>>> import numpy as np
>>> import numpy.linalg as la
>>> np.set_printoptions(precision=2, suppress=True, linewidth=140)
>>> data = np.load("mat.npy")
>>> print(data)
[[3 3 2]
 [3 3 2]
 [4 4 3]
 [4 4 3]]
>>> Uu, sigma, Vt = la.svd(data)
>>> vecs = Vt[:(sigma > 1e-8).sum()]
>>> rng = np.random.default_rng(521)
>>> x0 = data[0] + -2 * data[3] + rng.integers(2) * np.eye(3)[1]
>>> print(x0)
[-5. -5. -4.]
>>> print(np.round(vecs.T @ vecs, 2) + 0)
[[0.5 0.5 0. ]
 [0.5 0.5 0. ]
 [0.  0.  1. ]]
>>> print(np.diag(vecs.T @ vecs))
[0.5 0.5 1. ]
>>> print(round(la.norm(x0 - vecs.T @ vecs @ x0), 2))
0.0
>>> print(round(la.norm(data, 2) / la.norm(data), 2))
1.0
>>> print(np.argsort(-la.norm(data, axis=0).round(6), kind="stable")[:3])
[0 1 2]
>>> x0 = np.array([3, 1, 1])
>>> h = np.maximum(data @ x0, 0)
>>> print(np.flatnonzero(h > 1e-9))
[0 1 2 3]
>>> print(np.tanh(data @ x0))
[1. 1. 1. 1.]
>>> print(h)
[14 14 19 19]
>>> print(np.maximum(data @ x0, 0) - np.maximum(-data @ x0, 0))
[14 14 19 19]
>>> print(la.norm(data, axis=1).argmax())
2
>>> print(la.norm(data, axis=0))
[7.07 7.07 5.1 ]
>>> rk = la.matrix_rank(data)
>>> print(rk)
2
>>> null = la.svd(data)[2][rk:].T
>>> print(np.allclose(data @ null, 0))
True
>>> print(np.round(null @ null.T, 2) + 0)
[[ 0.5 -0.5  0. ]
 [-0.5  0.5  0. ]
 [ 0.   0.   0. ]]
>>> print(np.round(null[:, 0] / null[np.abs(null[:, 0]).round(6).argmax(), 0], 2) + 0)
[ 1. -1.  0.]
>>> J = np.load("block1.npy")
>>> print(J)
[[ 0  0]
 [ 0  0]
 [ 6 10]
 [ 9 15]
 [ 6 10]]
>>> other = J + rng.integers(-2, 3, (5, 1)) @ rng.integers(-2, 3, (1, 2))
>>> print(other)
[[ 0 -2]
 [ 0 -4]
 [ 6 12]
 [ 9 15]
 [ 6 10]]
>>> print(np.abs(other - J).sum(axis=1))
[2 4 2 0 0]
>>> print(la.matrix_rank(other - J, tol=1e-8))
1
>>> print(other - J)
[[ 0 -2]
 [ 0 -4]
 [ 0  2]
 [ 0  0]
 [ 0  0]]
>>> mat = np.array([[0, 0, 0, 0], [0, 0, 0, 0], [0, 0, 0, 0], [0, 0, 0, 5]])
>>> print(mat)
[[0 0 0 0]
 [0 0 0 0]
 [0 0 0 0]
 [0 0 0 5]]
>>> print(la.matrix_rank(mat, rtol=0.1))
1
>>> print(np.argsort(-la.norm(mat, axis=0).round(6), kind="stable")[:3])
[3 0 1]
>>> W0 = np.loadtxt("w.csv", delimiter=",")
>>> print(W0)
[[ 0.36 -0.64 -0.64 -0.21]
 [-0.64  0.36 -0.64 -0.21]
 [-0.64 -0.64  0.36 -0.21]
 [-0.21 -0.21 -0.21  0.93]]
>>> other = W0 / la.norm(W0, axis=1, keepdims=True)
>>> G = other @ other.T
>>> print(G.round(2) + 0)
[[1. 0. 0. 0.]
 [0. 1. 0. 0.]
 [0. 0. 1. 0.]
 [0. 0. 0. 1.]]
>>> print((np.abs(G) > 0.9).astype(int))
[[1 0 0 0]
 [0 1 0 0]
 [0 0 1 0]
 [0 0 0 1]]
>>> print(G[0].round(2) + 0)
[1. 0. 0. 0.]
>>> u = np.array([1, 1, -3, 2])
>>> other = W0 + np.outer(u, np.eye(4)[1])
>>> print(la.matrix_rank(other - W0))
1
>>> print(round(la.det(other) / la.det(W0), 2), round(float(1 + la.solve(W0, u)[1]), 2))
2.21 2.21
>>> print(other)
[[ 0.36  0.36 -0.64 -0.21]
 [-0.64  1.36 -0.64 -0.21]
 [-0.64 -3.64  0.36 -0.21]
 [-0.21  1.79 -0.21  0.93]]
>>> other = W0 / np.sqrt((W0 ** 2).mean(axis=1, keepdims=True))
>>> print(la.matrix_rank(other) == la.matrix_rank(W0))
True
>>> print(other[2])
[-1.29 -1.29  0.71 -0.43]
>>> print(W0 - W0.mean(axis=1, keepdims=True))
[[ 0.64 -0.36 -0.36  0.07]
 [-0.36  0.64 -0.36  0.07]
 [-0.36 -0.36  0.64  0.07]
 [-0.29 -0.29 -0.29  0.86]]
>>> print(la.matrix_rank(W0 - W0.mean(axis=1, keepdims=True)))
3
